$ python -q
>>> import numpy as np
>>> from numpy import linalg as LA
>>> np.set_printoptions(precision=2, suppress=True, linewidth=120)
>>> B = np.array([[1], [-1], [3], [-2]])
>>> cent = np.array([[1, 3, 1]])
>>> rng = np.random.default_rng(9528)
>>> M = B @ cent + 0.05 * rng.normal(size=(4, 3))
>>> M
array([[ 0.97,  3.03,  0.97],
       [-1.05, -3.05, -1.05],
       [ 3.11,  8.94,  2.97],
       [-2.13, -6.04, -1.97]])
>>> O, V = LA.qr(M[:, :2])[0], LA.qr(M[:, 2:])[0]
>>> sv = LA.svd(O.T @ V, compute_uv=False)
>>> sv
array([1.])
>>> np.degrees(np.arccos(sv.clip(0, 1)))
array([0.77])
>>> round(float(LA.norm(O @ O.T - V @ V.T, 2)), 2)
1.0
>>> (sv > 0.9).sum()
np.int64(1)
>>> B = M + rng.integers(-2, 3, (4, 1)) @ rng.integers(-2, 3, (1, 3))
>>> B
array([[ 4.97,  7.03,  4.97],
       [ 0.95, -1.05,  0.95],
       [ 3.11,  8.94,  2.97],
       [-4.13, -8.04, -3.97]])
>>> np.abs(B - M).sum(axis=1)
array([12.,  6.,  0.,  6.])
>>> B - M
array([[ 4.,  4.,  4.],
       [ 2.,  2.,  2.],
       [ 0.,  0.,  0.],
       [-2., -2., -2.]])
>>> LA.matrix_rank(B - M, tol=1e-8)
np.int64(1)
>>> B = np.array([[0, 1], [3, 2]])
>>> cent = np.kron(B, M)
>>> LA.matrix_rank(cent)
np.int64(6)
>>> cent.shape
(8, 6)
>>> A = np.array([[21, -3, -3, 2], [-1, 22, -1, 2], [1, 2, 7, -1], [-3, -3, 0, -8]])
>>> r0 = np.array([-1, -1, 1, 0])
>>> B = A + np.outer(r0, np.eye(4)[2])
>>> B
array([[21., -3., -4.,  2.],
       [-1., 22., -2.,  2.],
       [ 1.,  2.,  8., -1.],
       [-3., -3.,  0., -8.]])
>>> round(LA.det(B) / LA.det(A), 2), round(float(1 + LA.solve(A, r0)[2]), 2)
(np.float64(1.16), 1.16)
>>> arr = np.loadtxt("m.csv", delimiter=",")
>>> arr
array([[ -5.,   6.,   5.,  -4.],
       [ -1.,  -3.,   0.,  -5.],
       [  3., -15.,   3.,   0.],
       [  1.,   5.,   8.,   0.],
       [ -5.,   6.,   5.,  -4.],
       [ -1.,  -3.,   0.,  -5.],
       [  5.,  -4.,   3.,  -1.],
       [ -1.,  -6.,   8.,   1.],
       [  1.,   5.,   8.,   0.],
       [  0.,   0.,   0.,   0.],
       [  1.,   5.,   8.,   0.],
       [  0.,   0.,   0.,   0.],
       [  0.,   0.,   0.,   0.],
       [  0.,   0.,   0.,   0.],
       [  0.,   0.,   0.,   0.],
       [ -1.,  -6.,   8.,   1.]])
>>> # rows 0 and 4 are equal
>>> x = np.array([2, 2, 0, 2])
>>> arr @ np.eye(4)[0]
array([-5., -1.,  3.,  1., -5., -1.,  5., -1.,  1.,  0.,  1.,  0.,  0.,  0.,  0., -1.])
>>> (arr @ x).argmax()
np.int64(3)
>>> np.sign((arr @ x).round(6))
array([-1., -1., -1.,  1., -1., -1.,  0., -1.,  1.,  0.,  1.,  0.,  0.,  0.,  0., -1.])
>>> np.einsum("ij,j->i", arr, x)
array([ -6., -18., -24.,  12.,  -6., -18.,   0., -12.,  12.,   0.,  12.,   0.,   0.,   0.,   0., -12.])
>>> (arr * x).sum(axis=1)
array([ -6., -18., -24.,  12.,  -6., -18.,   0., -12.,  12.,   0.,  12.,   0.,   0.,   0.,   0., -12.])
>>> LA.norm(arr @ x) <= LA.norm(arr, 2) * LA.norm(x) + 1e-9
np.True_
>>> arr @ x
array([ -6., -18., -24.,  12.,  -6., -18.,   0., -12.,  12.,   0.,  12.,   0.,   0.,   0.,   0., -12.])
>>> arr * x
array([[-10.,  12.,   0.,  -8.],
       [ -2.,  -6.,   0., -10.],
       [  6., -30.,   0.,   0.],
       [  2.,  10.,   0.,   0.],
       [-10.,  12.,   0.,  -8.],
       [ -2.,  -6.,   0., -10.],
       [ 10.,  -8.,   0.,  -2.],
       [ -2., -12.,   0.,   2.],
       [  2.,  10.,   0.,   0.],
       [  0.,   0.,   0.,   0.],
       [  2.,  10.,   0.,   0.],
       [  0.,   0.,   0.,   0.],
       [  0.,   0.,   0.,   0.],
       [  0.,   0.,   0.,   0.],
       [  0.,   0.,   0.,   0.],
       [ -2., -12.,   0.,   2.]])
>>> B = arr[0, 0] * arr[1:] - np.outer(arr[1:, 0], arr[0])
>>> B
array([[  0.,  21.,   5.,  21.],
       [  0.,  57., -30.,  12.],
       [  0., -31., -45.,   4.],
       [  0.,   0.,   0.,   0.],
       [  0.,  21.,   5.,  21.],
       [  0., -10., -40.,  25.],
       [  0.,  36., -35.,  -9.],
       [  0., -31., -45.,   4.],
       [  0.,  -0.,  -0.,   0.],
       [  0., -31., -45.,   4.],
       [  0.,  -0.,  -0.,   0.],
       [  0.,  -0.,  -0.,   0.],
       [  0.,  -0.,  -0.,   0.],
       [  0.,  -0.,  -0.,   0.],
       [  0.,  36., -35.,  -9.]])
>>> arr[:, 0] / arr[0, 0]
array([ 1. ,  0.2, -0.6, -0.2,  1. ,  0.2, -1. ,  0.2, -0.2, -0. , -0.2, -0. , -0. , -0. , -0. ,  0.2])
>>> np.flatnonzero(~B.round(6).any(axis=1))
array([ 3,  8, 10, 11, 12, 13])
>>> K = np.load("arr.npy")
>>> K
array([[-8, -5, -3, -8],
       [ 2,  0,  6, -8],
       [-7,  8, -5, -2],
       [-6, -7, -2, -3]])
>>> LA.cond(K) > 100
np.False_
>>> [round(float(x), 2) for x in LA.svd(K, compute_uv=False)[:3]]
[16.18, 12.39, 9.48]
>>> np.abs(LA.svd(K)[2][-1])
array([0.59, 0.05, 0.72, 0.36])
>>> Uu, sv, Vh = LA.svd(K)
>>> sv
array([16.18, 12.39,  9.48,  0.94])
>>> B = Uu[:, :3] @ np.diag(sv[:3]) @ Vh[:3]
>>> round(float(LA.norm(K - B) / LA.norm(K)), 2)
0.04
>>> round(float(LA.norm(K - B, 2)), 2), round(sv[3], 2)
(0.94, np.float64(0.94))
>>> np.round(np.abs(LA.eigvals(K)).max(), 2)
np.float64(14.15)
>>> np.allclose(K @ K.T, K.T @ K)
False
>>> K @ K
array([[123,  72,  25, 134],
       [-10,  94, -20,  -4],
       [119,   9,  98,   8],
       [ 66,  35,  -8, 117]])
>>> np.allclose(K, K.T)
False
>>> idx = rng.permutation(4)
>>> B = K[:, idx] * rng.choice([-1, 1], 4)
>>> B
array([[-8, -5,  8,  3],
       [ 2,  0,  8, -6],
       [-7,  8,  2,  5],
       [-6, -7,  3,  2]])
>>> Uu, _, Vh = LA.svd(K.T @ B)
>>> idx
array([0, 1, 3, 2])
>>> np.round(LA.lstsq(K, B)[0], 2) + 0
array([[ 1.,  0.,  0.,  0.],
       [ 0.,  1.,  0.,  0.],
       [ 0.,  0.,  0., -1.],
       [ 0.,  0., -1.,  0.]])
>>> feats = np.array([[7, 3, 2, 5], [8, 6, 6, 5], [4, 4, 2, 5], [6, 8, 7, 6]])
>>> LA.matrix_rank(K)
np.int64(4)
>>> K.sum(axis=1)
array([-24,   0,  -6, -18])
>>> np.abs(K).max()
np.int64(8)
>>> np.unravel_index(np.abs(K).argmax(), K.shape)
(np.int64(0), np.int64(0))
>>> LA.svd(K, compute_uv=False)
array([16.18, 12.39,  9.48,  0.94])
>>> np.round(LA.norm(K), 2)
np.float64(22.49)
>>> np.count_nonzero(K)
np.int64(15)
>>> K.mean(axis=0)
array([-4.75, -1.  , -1.  , -5.25])
>>> np.diff(K, axis=0)
array([[ 10,   5,   9,   0],
       [ -9,   8, -11,   6],
       [  1, -15,   3,  -1]])
>>> LA.matrix_rank(feats, rtol=0.1)
np.int64(3)
>>> np.abs(LA.svd(feats)[2][-1])
array([0.2 , 0.67, 0.53, 0.47])
>>> [round(float(x), 2) for x in LA.svd(feats, compute_uv=False)[:3]]
[21.74, 4.03, 2.28]
>>> LA.cond(feats) > 100
np.True_
>>> np.argsort(-LA.norm(feats, axis=0).round(6), kind="stable")[:3]
array([0, 1, 3])
>>> B = np.array([[0, 3, 1], [0, 2, 3], [1, 3, 2], [0, 1, 1]])
>>> LA.matrix_rank(feats @ B)
np.int64(3)
>>> np.einsum("ij,ij->i", feats, feats)
array([ 87, 161,  61, 185])
>>> feats @ B
array([[ 2, 38, 25],
       [ 6, 59, 43],
       [ 2, 31, 25],
       [ 7, 61, 50]])
>>> LA.matrix_rank(np.vstack([feats, B.T]))
np.int64(4)
>>> B.T @ feats.T
array([[ 2,  6,  2,  7],
       [38, 59, 31, 61],
       [25, 43, 25, 50]])
>>> hat = np.triu(np.array([[3, 2, 0, 2], [3, 2, 0, 0], [2, 1, 2, 2], [2, 0, 1, 2]]), 1) + np.eye(4)
>>> B = hat @ feats @ LA.inv(hat)
>>> np.poly(B)
array([  1., -21.,  -3.,  37., -14.])
>>> np.round(LA.det(B), 2)
np.float64(-14.0)
>>> hat @ feats - feats @ hat
array([[ 28.,  14.,  26.,   4.],
       [  0., -16.,   0., -28.],
       [ 12.,   8.,  14.,   0.],
       [  0., -12.,   0., -26.]])
>>> r0 = np.array([0, 0, -2, -1]) + 0.5
>>> W0 = np.eye(4) - 2 * np.outer(r0, r0) / (r0 @ r0)
>>> W0
array([[ 0.83, -0.17,  0.5 ,  0.17],
       [-0.17,  0.83,  0.5 ,  0.17],
       [ 0.5 ,  0.5 , -0.5 , -0.5 ],
       [ 0.17,  0.17, -0.5 ,  0.83]])
>>> w, V = LA.eigh(W0)
>>> x = np.array([3, 4, 5, 5])
>>> LA.eigvalsh(W0[1:, 1:])
array([-0.83,  1.  ,  1.  ])
>>> V * np.maximum(w, 0) @ V.T
array([[ 0.92, -0.08,  0.25,  0.08],
       [-0.08,  0.92,  0.25,  0.08],
       [ 0.25,  0.25,  0.25, -0.25],
       [ 0.08,  0.08, -0.25,  0.92]])
>>> np.abs(W0).sum(axis=1).max(), round(np.abs(w).max(), 2)
(np.float64(2.0), np.float64(1.0))
>>> w, V = LA.eig(W0)
>>> np.round(W0 @ V[:, 0] - w[0] * V[:, 0], 2) + 0
array([0., 0., 0., 0.])
>>> np.sort(LA.eigvals(W0 @ W0))
array([1., 1., 1., 1.])
>>> w
array([ 1., -1.,  1.,  1.])
>>> np.sort(LA.eigvals(W0.T))
array([-1.,  1.,  1.,  1.])
>>> round(float(W0[:, 3] @ W0[:, 1]), 2)
-0.0
>>> np.round(W0 @ W0.T, 2) + 0
array([[1., 0., 0., 0.],
       [0., 1., 0., 0.],
       [0., 0., 1., 0.],
       [0., 0., 0., 1.]])
>>> np.round(W0.T @ W0, 2) + 0
array([[1., 0., 0., 0.],
       [0., 1., 0., 0.],
       [0., 0., 1., 0.],
       [0., 0., 0., 1.]])
>>> B = W0 / LA.norm(W0, axis=1, keepdims=True)
>>> G = B @ B.T
>>> LA.norm(B, axis=1)
array([1., 1., 1., 1.])
>>> np.argwhere(np.triu(np.abs(G) > 0.95, 1))
array([], shape=(0, 2), dtype=int64)
>>> G.round(2) + 0
array([[1., 0., 0., 0.],
       [0., 1., 0., 0.],
       [0., 0., 1., 0.],
       [0., 0., 0., 1.]])
>>> (G - 2 * np.eye(4)).round(6).argmax(axis=1)
array([1, 0, 0, 0])
